$ ipython --no-banner

In [1]: import numpy as np

In [2]: np.set_printoptions(precision=2, suppress=True, linewidth=140)

In [3]: X = np.loadtxt("x.csv", delimiter=",")

In [4]: X
Out[4]: 
array([[-8.,  1.,  2.,  1.,  0.,  1.,  2.,  0.,  1.,  2.,  2.,  2.,  2.],
       [ 0.,  3.,  2.,  0.,  2.,  0.,  2.,  2.,  2.,  2.,  1.,  1.,  2.],
       [ 2.,  1.,  9.,  2.,  1.,  0.,  0.,  2.,  2.,  0.,  1.,  0.,  2.],
       [ 0.,  0.,  2., -2.,  0.,  2.,  2.,  0.,  1.,  1.,  1.,  0.,  0.],
       [ 0.,  0.,  2.,  1., -6.,  2.,  1.,  2.,  1.,  2.,  0.,  1.,  2.],
       [ 2.,  0.,  1.,  2.,  0., -4.,  2.,  1.,  2.,  2.,  0.,  2.,  1.],
       [ 0.,  1.,  1.,  2.,  2.,  0., 11.,  0.,  1.,  1.,  0.,  2.,  2.],
       [ 2.,  2.,  0.,  1.,  2.,  2.,  1.,  8.,  2.,  0.,  2.,  2.,  0.],
       [ 1.,  0.,  2.,  0.,  0.,  0.,  0.,  0.,  5.,  0.,  2.,  0.,  2.],
       [ 2.,  2.,  1.,  2.,  2.,  1.,  1.,  2.,  1., 11.,  0.,  0.,  0.],
       [ 2.,  2.,  1.,  0.,  1.,  2.,  1.,  2.,  0.,  2., -4.,  0.,  1.],
       [ 2.,  0.,  2.,  1.,  0.,  2.,  0.,  2.,  2.,  0.,  0.,  8.,  2.],
       [ 1.,  1.,  1.,  1.,  1.,  1.,  2.,  0.,  0.,  0.,  2.,  0.,  4.]])

In [5]: rng = np.random.default_rng(23087)

In [6]: z = rng.permutation(13)

In [7]: B = X[:, z] * rng.choice([-1, 1], 13)

In [8]: B
Out[8]: 
array([[  2.,  -0.,   1.,   0.,  -2.,   2.,  -1.,  -2.,   1.,   8.,   2.,  -2.,  -1.],
       [  2.,  -2.,   3.,   2.,  -1.,   2.,  -0.,  -2.,   2.,  -0.,   2.,  -1.,  -0.],
       [  2.,  -1.,   1.,   2.,  -1.,   0.,  -2.,  -0.,   2.,  -2.,   9.,  -0.,  -0.],
       [  0.,  -0.,   0.,   0.,  -1.,   1.,   2.,  -2.,   1.,  -0.,   2.,  -0.,  -2.],
       [  2.,   6.,   0.,   2.,  -0.,   2.,  -1.,  -1.,   1.,  -0.,   2.,  -1.,  -2.],
       [  1.,  -0.,   0.,   1.,  -0.,   2.,  -2.,  -2.,   2.,  -2.,   1.,  -2.,   4.],
       [  2.,  -2.,   1.,   0.,  -0.,   1.,  -2., -11.,   1.,  -0.,   1.,  -2.,  -0.],
       [  0.,  -2.,   2.,   8.,  -2.,   0.,  -1.,  -1.,   2.,  -2.,   0.,  -2.,  -2.],
       [  2.,  -0.,   0.,   0.,  -2.,   0.,  -0.,  -0.,   5.,  -1.,   2.,  -0.,  -0.],
       [  0.,  -2.,   2.,   2.,  -0.,  11.,  -2.,  -1.,   1.,  -2.,   1.,  -0.,  -1.],
       [  1.,  -1.,   2.,   2.,   4.,   2.,  -0.,  -1.,   0.,  -2.,   1.,  -0.,  -2.],
       [  2.,  -0.,   0.,   2.,  -0.,   0.,  -1.,  -0.,   2.,  -2.,   2.,  -8.,  -2.],
       [  4.,  -1.,   1.,   0.,  -2.,   0.,  -1.,  -2.,   0.,  -1.,   1.,  -0.,  -1.]])

In [9]: Uu, _, Vh = np.linalg.svd(X.T @ B)

In [10]: z
Out[10]: array([12,  4,  1,  7, 10,  9,  3,  6,  8,  0,  2, 11,  5])

In [11]: np.round(np.linalg.norm(X, "nuc"), 2)
Out[11]: np.float64(93.38)

In [12]: round(np.linalg.norm(X[9], 1), 2), round(float(np.linalg.norm(X[9], np.inf)), 2)
Out[12]: (np.float64(25.0), 11.0)

In [13]: round(float(np.linalg.norm(X, 1)), 2), round(np.linalg.norm(X, np.inf), 2)
Out[13]: (26.0, np.float64(25.0))

In [14]: X[9] @ X[5]
Out[14]: np.float64(33.0)

In [15]: round(np.linalg.norm(X, 2), 2)
Out[15]: np.float64(18.31)

In [16]: np.linalg.norm(X, axis=1).argmax()
Out[16]: np.int64(9)

In [17]: M = rng.normal(size=(25, 8))

In [18]: M = 5 * M / np.linalg.norm(M, axis=1, keepdims=True)

In [19]: M
Out[19]: 
array([[ 1.52,  1.39, -2.84,  0.67,  3.3 ,  0.17,  0.17, -1.13],
       [ 0.24, -1.41, -1.55,  4.1 , -0.46, -1.49, -1.07, -0.37],
       [-1.18,  0.64, -0.32, -2.22, -3.3 ,  0.21,  2.53,  0.89],
       [-0.17, -0.83,  0.38, -2.87, -2.  ,  2.11,  2.66, -0.6 ],
       [-0.38, -2.65, -0.96,  0.97, -2.18,  2.46, -0.38, -2.25],
       [-0.17, -1.2 , -1.07, -2.67, -2.94, -1.65, -0.02, -1.97],
       [-2.4 , -1.2 ,  0.93,  0.14, -0.74, -3.71,  1.54,  0.49],
       [-0.7 , -0.58, -0.03,  3.87,  2.95, -0.49,  0.44, -0.19],
       [ 2.5 ,  3.05, -0.5 , -0.79,  0.37,  0.47,  1.17, -2.62],
       [-0.41, -2.53, -1.89,  0.1 ,  0.65, -3.76,  0.08, -0.53],
       [ 1.59,  0.1 ,  3.77, -0.92,  0.52, -0.36,  1.51,  2.18],
       [-1.15,  0.43,  2.66, -2.5 , -1.63, -1.04,  1.68,  1.9 ],
       [ 4.47, -0.89,  0.62, -0.11, -1.03, -0.58,  1.28,  0.87],
       [-2.02,  0.06, -0.14, -1.77,  1.97, -1.82,  2.3 , -2.31],
       [-0.01,  4.  ,  2.55, -0.95, -0.43,  1.02, -0.19,  0.57],
       [-0.49,  1.42,  2.99,  0.33, -3.19, -1.82,  0.26, -0.36],
       [ 0.18,  0.32,  1.92, -1.6 ,  1.67,  3.82, -1.1 , -0.18],
       [-0.96, -1.72, -0.65, -4.06, -0.44, -0.17,  1.69,  1.07],
       [ 2.38, -1.49, -1.33,  1.97,  2.48,  1.13,  1.85, -0.79],
       [ 2.5 ,  1.97,  2.99, -0.7 ,  0.26, -1.39,  1.81, -0.42],
       [ 2.25, -2.46, -1.45, -1.11, -1.91, -1.79, -1.33, -1.39],
       [-0.95, -2.17, -2.82,  2.43, -0.79, -1.26, -0.95,  1.56],
       [-1.69,  0.8 ,  1.7 , -2.16, -1.87,  2.25, -0.78,  2.2 ],
       [-1.06,  1.45,  0.04,  0.96, -0.5 , -0.38,  3.65,  2.66],
       [ 2.09,  1.32, -1.36, -1.89, -1.23,  0.16, -3.3 ,  1.05]])

In [20]: Ac = M - M.mean(axis=0)

In [21]: Uu, sig, Vh = np.linalg.svd(Ac, full_matrices=False)

In [22]: round((sig ** 2).sum() ** 2 / (sig ** 4).sum(), 2)
Out[22]: np.float64(5.98)

In [23]: Vh[0] * np.sign(Vh[0, np.abs(Vh[0]).argmax()])
Out[23]: array([ 0.1 , -0.37, -0.54,  0.59,  0.32, -0.21, -0.17, -0.22])
